$ ipython --no-banner

In [1]: import numpy as np

In [2]: import numpy.linalg as la

In [3]: np.set_printoptions(precision=1, suppress=True, linewidth=200)

In [4]: def rd(a):
   ...:     return np.round(a, 1) + 0
   ...: 

In [5]: F = np.load("m.npy")

In [6]: F
Out[6]: 
array([[ 3,  0,  1,  1],
       [ 7,  0,  0,  1],
       [19,  0,  0,  1],
       [ 0,  2,  5,  1],
       [ 0,  3,  7,  1],
       [ 7,  0,  0,  1],
       [15,  0,  0,  1],
       [19,  0,  0,  1],
       [ 3,  0,  1,  1],
       [ 0,  3,  7,  1],
       [ 0,  1,  3,  1],
       [ 0,  2,  5,  1],
       [ 0,  1,  3,  1],
       [ 0,  1,  3,  1],
       [ 0,  3,  7,  1],
       [11,  0,  0,  1],
       [ 3,  0,  1,  1],
       [ 3,  0,  1,  1],
       [ 0,  4,  9,  1],
       [ 3,  0,  1,  1],
       [ 0,  5, 11,  1],
       [23,  0,  0,  1],
       [23,  0,  0,  1],
       [ 0,  5, 11,  1]])

In [7]: B = np.array([[4, 1], [2, 5], [5, 1], [5, 4]])

In [8]: np.einsum("ik,kj->ij", F, B)
Out[8]: 
array([[22,  8],
       [33, 11],
       [81, 23],
       [34, 19],
       [46, 26],
       [33, 11],
       [65, 19],
       [81, 23],
       [22,  8],
       [46, 26],
       [22, 12],
       [34, 19],
       [22, 12],
       [22, 12],
       [46, 26],
       [49, 15],
       [22,  8],
       [22,  8],
       [58, 33],
       [22,  8],
       [70, 40],
       [97, 27],
       [97, 27],
       [70, 40]])

In [9]: np.einsum("ij,ij->i", F, F)
Out[9]: array([ 11,  50, 362,  30,  59,  50, 226, 362,  11,  59,  11,  30,  11,  11,  59, 122,  11,  11,  98,  11, 147, 530, 530, 147])

In [10]: la.matrix_rank(F @ B)
Out[10]: np.int64(2)

In [11]: round(np.log10(la.cond(F)))
Out[11]: 2

In [12]: rd(la.norm(F, 2) / la.norm(F))
Out[12]: np.float64(0.9)

In [13]: rd(np.abs(la.svd(F)[2][-1]))
Out[13]: array([0. , 0.8, 0.4, 0.4])

In [14]: K = np.loadtxt("mat.csv", delimiter=",")

In [15]: K
Out[15]: 
array([[ 0.7, -0.9, -2.8, -0.4],
       [-1.4, -1.1,  0.7, -0.4],
       [ 0.6, -0.9, -2.9, -0.8]])

In [16]: r0, r1 = K[0], K[2]

In [17]: rd(r0 @ r1)
Out[17]: np.float64(9.7)

In [18]: pr = (r0 @ r1) / (r0 @ r0) * r0

In [19]: rd(la.norm(r0 + r1) ** 2 + la.norm(r0 - r1) ** 2)
Out[19]: np.float64(39.0)

In [20]: rd(pr)
Out[20]: array([ 0.7, -0.9, -2.9, -0.4])

In [21]: rd((r1 - pr) @ r0)
Out[21]: np.float64(0.0)

In [22]: la.matrix_rank(np.outer(r0, r1))
Out[22]: np.int64(1)

In [23]: M = np.array([[-2, -1, 1, -1], [-1, -2, -2, 2]])

In [24]: M
Out[24]: 
array([[-2, -1,  1, -1],
       [-1, -2, -2,  2]])

In [25]: x = np.array([4, 0, 1, 0])

In [26]: a = np.maximum(M @ x, 0)

In [27]: M * (a > 1e-9)[:, None]
Out[27]: 
array([[0, 0, 0, 0],
       [0, 0, 0, 0]])

In [28]: np.flatnonzero(a > 1e-9)
Out[28]: array([], dtype=int64)

In [29]: r0, r1 = M[1], M[0]

In [30]: r0 @ r1
Out[30]: np.int64(0)

In [31]: pr = (r0 @ r1) / (r0 @ r0) * r0

In [32]: r1 - pr
Out[32]: array([-2., -1.,  1., -1.])

In [33]: la.matrix_rank(np.outer(r0, r1))
Out[33]: np.int64(1)

In [34]: (r1 - pr) @ r0
Out[34]: np.float64(0.0)
